$ python -q
>>> import numpy as np
>>> from numpy import linalg as LA
>>> np.set_printoptions(precision=3, suppress=True, linewidth=140, legacy="1.25")
>>> tidy = lambda a: np.round(a, 3) + 0
>>> mat = np.loadtxt("data.csv", delimiter=",")
>>> print(tidy(mat))
[[0.333 0.    0.    0.    0.    0.333 0.333 0.    0.   ]
 [0.    0.4   0.2   0.    0.2   0.    0.    0.2   0.   ]
 [0.    0.    0.4   0.    0.2   0.    0.2   0.2   0.   ]
 [0.143 0.143 0.    0.286 0.143 0.    0.    0.143 0.143]
 [0.    0.2   0.    0.    0.2   0.2   0.    0.2   0.2  ]
 [0.    0.    0.2   0.2   0.    0.4   0.2   0.    0.   ]
 [0.    0.    0.333 0.    0.    0.333 0.333 0.    0.   ]
 [0.333 0.    0.    0.    0.333 0.    0.    0.333 0.   ]
 [0.333 0.333 0.    0.    0.    0.    0.    0.    0.333]]
>>> left, s, Vh = LA.svd(mat)
>>> np.argmax(s[:-1] / (s[1:] + 1e-6)) + 1
8
>>> B = left[:, :8] @ np.diag(s[:8]) @ Vh[:8]
>>> print(tidy(np.abs(mat - B).max()))
0.0
>>> X = np.load("block19.npy")
>>> print(X)
[[ -3   3   3]
 [ -1   5   2]
 [ -2   3  -1]
 [ -3   6  -4]
 [ -2   6  -5]
 [ -5   8  -4]
 [ -7   5  -2]
 [ -7   4  -5]
 [-10   3  -6]
 [ -8   5  -4]
 [-11   6  -1]
 [ -8   8   0]
 [-11   9   1]]
>>> proj = X @ LA.solve(X.T @ X, X.T)
>>> tidy(np.diag(proj))
array([0.167, 0.24 , 0.03 , 0.231, 0.362, 0.269, 0.079, 0.184, 0.455, 0.141, 0.269, 0.203, 0.37 ])
>>> tidy(LA.norm(X, 1)), tidy(LA.norm(X, np.inf))
(78.0, 21.0)
>>> X[10] @ X[2]
41
>>> tidy(LA.norm(X, axis=0))
array([24.9  , 20.857, 12.41 ])
>>> LA.norm(X, axis=1).argmax()
12
>>> tidy(LA.norm(X, axis=1))
array([ 5.196,  5.477,  3.742,  7.81 ,  8.062, 10.247,  8.832,  9.487, 12.042, 10.247, 12.57 , 11.314, 14.248])
>>> rng = np.random.default_rng(90)
>>> idx = rng.permutation(3)
>>> B = X[:, idx] * rng.choice([-1, 1], 3)
>>> B
array([[-3,  3,  3],
       [-5,  2,  1],
       [-3, -1,  2],
       [-6, -4,  3],
       [-6, -5,  2],
       [-8, -4,  5],
       [-5, -2,  7],
       [-4, -5,  7],
       [-3, -6, 10],
       [-5, -4,  8],
       [-6, -1, 11],
       [-8,  0,  8],
       [-9,  1, 11]])
>>> left, _, Vh = LA.svd(X.T @ B)
>>> idx
array([1, 2, 0])
>>> K = np.loadtxt("m.csv", delimiter=",")
>>> K
array([[  3.563, -30.694,   8.481],
       [  3.543, -30.347,   8.49 ],
       [  2.819, -20.446,   8.382],
       [  2.65 , -18.629,   8.269],
       [  2.291, -15.185,   7.946],
       [  2.221, -14.574,   7.872],
       [  2.008, -12.799,   7.623],
       [  1.649, -10.102,   7.129],
       [  0.048,  -1.348,   3.498],
       [ -0.021,  -1.061,   3.23 ],
       [ -0.268,   0.108,   1.367],
       [ -0.266,   0.138,   1.234],
       [ -0.25 ,   0.174,   0.966],
       [  0.85 ,  -0.845,  -0.749],
       [  1.606,  -1.489,  -0.827],
       [  6.856,  -3.966,   1.89 ],
       [  7.463,  -4.1  ,   2.362],
       [  9.204,  -4.359,   3.813],
       [ 12.547,  -4.426,   6.905],
       [ 20.312,  -2.982,  15.074],
       [ 21.162,  -2.718,  16.028],
       [ 21.544,  -2.593,  16.46 ],
       [ 22.348,  -2.32 ,  17.373],
       [ 25.453,  -1.127,  20.973]])
>>> cent = K[[13, 19]].astype(float)
>>> for _ in range(7):
...     idx = LA.norm(K[:, None] - cent, axis=-1).argmin(axis=1)
...     cent = np.array([K[idx == j].mean(axis=0) for j in range(2)])
... 
>>> idx
array([0, 0, 0, 0, 0, 0, 0, 0, 0, 0, 0, 0, 0, 0, 0, 0, 0, 0, 0, 1, 1, 1, 1, 1])
>>> print(tidy(cent))
[[ 3.08  -9.155  4.625]
 [22.164 -2.348 17.182]]
>>> def softmax(z):
...     e = np.exp(z - z.max(axis=-1, keepdims=True))
...     return e / e.sum(axis=-1, keepdims=True)
... 
>>> print(tidy(softmax(cent[1] + 2)))
[0.993 0.    0.007]
>>> print(tidy(softmax(cent).sum(axis=1)))
[1. 1.]
>>> att = cent @ cent.T / np.sqrt(3)
>>> print(tidy(softmax(att + np.triu(np.full(att.shape, -np.inf), 1))))
[[1. 0.]
 [0. 1.]]
>>> softmax(att).round(6).argmax(axis=1)
array([1, 1])
>>> E = np.loadtxt("dump.csv", delimiter=",")
>>> E
array([[ 0.,  1.,  0.,  0.,  0.,  0.,  0.,  0.],
       [ 0.,  0.,  0.,  0.,  0.,  0.,  0.,  2.],
       [ 0.,  0.,  0.,  0.,  0.,  2.,  0.,  0.],
       [ 0.,  0.,  0.,  0.,  1.,  0.,  0.,  0.],
       [ 0.,  0.,  0.,  0.,  0.,  0.,  1.,  0.],
       [ 0.,  0.,  0.,  0.,  0.,  0.,  0.,  0.],
       [ 0.,  0.,  0.,  0.,  0.,  0.,  0.,  0.],
       [-2.,  0.,  0.,  0.,  0.,  0.,  0.,  0.]])
>>> rank = LA.matrix_rank(E)
>>> rank
6
>>> ns = LA.svd(E)[2][rank:].T
>>> E @ ns
array([[0., 0.],
       [0., 0.],
       [0., 0.],
       [0., 0.],
       [0., 0.],
       [0., 0.],
       [0., 0.],
       [0., 0.]])
>>> np.allclose(E @ ns, 0)
True
>>> LA.matrix_rank(E.T @ E), LA.matrix_rank(E @ E.T)
(6, 6)
>>> left, s, Vh = LA.svd(E)
>>> vecs = Vh[:(s > 1e-8).sum()]
>>> x = E[7] + -2 * E[3] + rng.integers(2) * np.eye(8)[4]
>>> x
array([-2.,  0.,  0.,  0., -1.,  0.,  0.,  0.])
>>> tidy(LA.norm(x - vecs.T @ vecs @ x))
0.0
>>> np.diag(vecs.T @ vecs)
array([1., 1., 0., 0., 1., 1., 1., 1.])
>>> vecs.T @ vecs
array([[1., 0., 0., 0., 0., 0., 0., 0.],
       [0., 1., 0., 0., 0., 0., 0., 0.],
       [0., 0., 0., 0., 0., 0., 0., 0.],
       [0., 0., 0., 0., 0., 0., 0., 0.],
       [0., 0., 0., 0., 1., 0., 0., 0.],
       [0., 0., 0., 0., 0., 1., 0., 0.],
       [0., 0., 0., 0., 0., 0., 1., 0.],
       [0., 0., 0., 0., 0., 0., 0., 1.]])
>>> np.allclose(E[:-1].T @ LA.lstsq(E[:-1].T, E[-1])[0], E[-1])
False
>>> LA.lstsq(E[:-1].T, E[-1])[2]
5
>>> F = np.load("sample14.npy")
>>> F
array([[  9.,  -6.,   2.,  -2.],
       [ -3.,   3.,  -1.,   1.],
       [-22.,  16.,  -5.,   6.],
       [ 11.,  -8.,   3.,  -2.]])
>>> Xc = X - X.mean(axis=0)
>>> vecs = LA.svd(Xc)[2][:1]
>>> B = Xc - Xc @ vecs.T @ vecs
>>> LA.norm(B, axis=1).round(6).argmax()
12
>>> tidy(np.diag(vecs.T @ vecs))
array([0.894, 0.039, 0.067])
>>> tidy((Xc @ vecs.T).std(axis=0))
array([3.534])
>>> np.allclose(F, F.T)
False
>>> (F - F.T) / 2
array([[  0. ,  -1.5,  12. ,  -6.5],
       [  1.5,   0. ,  -8.5,   4.5],
       [-12. ,   8.5,   0. ,   1.5],
       [  6.5,  -4.5,  -1.5,   0. ]])
>>> print(tidy(LA.matrix_power(F, 2)))
[[ 33. -24.   8.  -8.]
 [ -3.   3.  -1.   1.]
 [-70.  52. -17.  18.]
 [ 35. -26.   9.  -8.]]
>>> (F + F.T) / 2
array([[  9. ,  -4.5, -10. ,   4.5],
       [ -4.5,   3. ,   7.5,  -3.5],
       [-10. ,   7.5,  -5. ,   4.5],
       [  4.5,  -3.5,   4.5,  -2. ]])
>>> tidy(np.abs(LA.eigvals(F)).max())
3.0
>>> tidy(np.sort(np.abs(LA.eigvals(F))))
array([0., 1., 1., 3.])
>>> idx = rng.permutation(4)
>>> idx
array([3, 1, 2, 0])
>>> B = F[idx][:, idx]
>>> np.diag(B)
array([-2.,  3., -5.,  9.])
>>> left, s, Vh = LA.svd(F)
>>> vecs = Vh[:(s > 1e-8).sum()]
>>> x = F[1] + 2 * F[0] + rng.integers(2) * np.eye(4)[0]
>>> x
array([15., -9.,  3., -3.])
>>> tidy(np.diag(vecs.T @ vecs))
array([1.   , 0.833, 0.333, 0.833])
>>> left, s, Vh = LA.svd(F)
>>> np.argmax(s[:-1] / (s[1:] + 1e-6)) + 1
3
>>> B = left[:, :3] @ np.diag(s[:3]) @ Vh[:3]
>>> print(tidy(LA.norm(F - B) / LA.norm(F)))
0.0
>>> tidy(B)
array([[  9.,  -6.,   2.,  -2.],
       [ -3.,   3.,  -1.,   1.],
       [-22.,  16.,  -5.,   6.],
       [ 11.,  -8.,   3.,  -2.]])
>>> tidy(np.abs(F - B).max())
0.0
>>> LA.matrix_rank(F, rtol=0.05)
1
>>> print(tidy(LA.norm(F - B, 2)), tidy(s[3]))
0.0 0.0
>>> print(LA.matrix_rank(B))
3
>>> J = np.array([[0.1, 0.9, 0.3, 0.3],
...     [0.9, 0.1, -0.3, -0.3],
...     [0.3, -0.3, 0.9, -0.1],
...     [0.3, -0.3, -0.1, 0.9]])
>>> # keeps lengths
>>> u = np.array([2, 3])
>>> tidy(np.array([np.convolve(row, u, "same") for row in J]))
array([[ 0.2,  2.1,  3.3,  1.5],
       [ 1.8,  2.9, -0.3, -1.5],
       [ 0.6,  0.3,  0.9,  2.5],
       [ 0.6,  0.3, -1.1,  1.5]])
>>> data, _ = LA.qr(np.array([[0.0, -0.3, -0.5, 2.2, -1.6, 1.6, -0.6, 0.3, -0.5],
...     [0.5, 0.8, 0.4, -1.2, -0.2, 0.9, -1.1, -1.4, -0.5],
...     [-1.4, 0.0, -1.0, 0.3, 1.2, 1.2, 0.6, -0.9, 1.5],
...     [-2.2, 1.5, -0.9, -0.1, -1.8, -1.0, -1.7, -0.8, 0.1],
...     [-0.2, 0.3, -0.2, -2.6, 0.4, 0.6, 0.0, 1.4, -1.0],
...     [0.9, -0.9, 1.6, -1.4, 0.4, 0.8, -1.1, 0.0, -0.8],
...     [0.0, 0.7, 0.0, 0.4, -2.6, -1.5, 0.7, 0.1, -0.7],
...     [1.1, -0.8, 0.8, 0.4, 0.1, -0.6, -0.5, 0.1, 0.1],
...     [0.3, 1.5, 0.6, -0.6, -1.3, 1.4, -1.1, -0.8, -0.6]]))
>>> tidy(data)
array([[ 0.   ,  0.13 , -0.358, -0.423, -0.407, -0.676,  0.222,  0.031, -0.05 ],
       [-0.165, -0.445, -0.048,  0.206,  0.134, -0.172,  0.363, -0.725, -0.158],
       [ 0.462,  0.277,  0.009,  0.065,  0.312, -0.351, -0.364, -0.395,  0.444],
       [ 0.725, -0.214,  0.388, -0.17 , -0.207,  0.126,  0.433,  0.035,  0.027],
       [ 0.066, -0.09 , -0.072,  0.805, -0.418, -0.219,  0.058,  0.225,  0.238],
       [-0.297,  0.212,  0.824,  0.011, -0.207, -0.313, -0.123, -0.109, -0.142],
       [ 0.   , -0.303, -0.068, -0.196, -0.618,  0.275, -0.523, -0.338,  0.142],
       [-0.363,  0.129,  0.082, -0.166, -0.058,  0.192,  0.405, -0.073,  0.78 ],
       [-0.099, -0.708,  0.15 , -0.175,  0.27 , -0.34 , -0.207,  0.367,  0.264]])
>>> # columns are unit length and at right angles
>>> tidy(LA.svd(data, compute_uv=False))
array([1., 1., 1., 1., 1., 1., 1., 1., 1.])
>>> tidy(data @ data.T)
array([[1., 0., 0., 0., 0., 0., 0., 0., 0.],
       [0., 1., 0., 0., 0., 0., 0., 0., 0.],
       [0., 0., 1., 0., 0., 0., 0., 0., 0.],
       [0., 0., 0., 1., 0., 0., 0., 0., 0.],
       [0., 0., 0., 0., 1., 0., 0., 0., 0.],
       [0., 0., 0., 0., 0., 1., 0., 0., 0.],
       [0., 0., 0., 0., 0., 0., 1., 0., 0.],
       [0., 0., 0., 0., 0., 0., 0., 1., 0.],
       [0., 0., 0., 0., 0., 0., 0., 0., 1.]])
>>> print(tidy(LA.norm(data, axis=0)))
[1. 1. 1. 1. 1. 1. 1. 1. 1.]
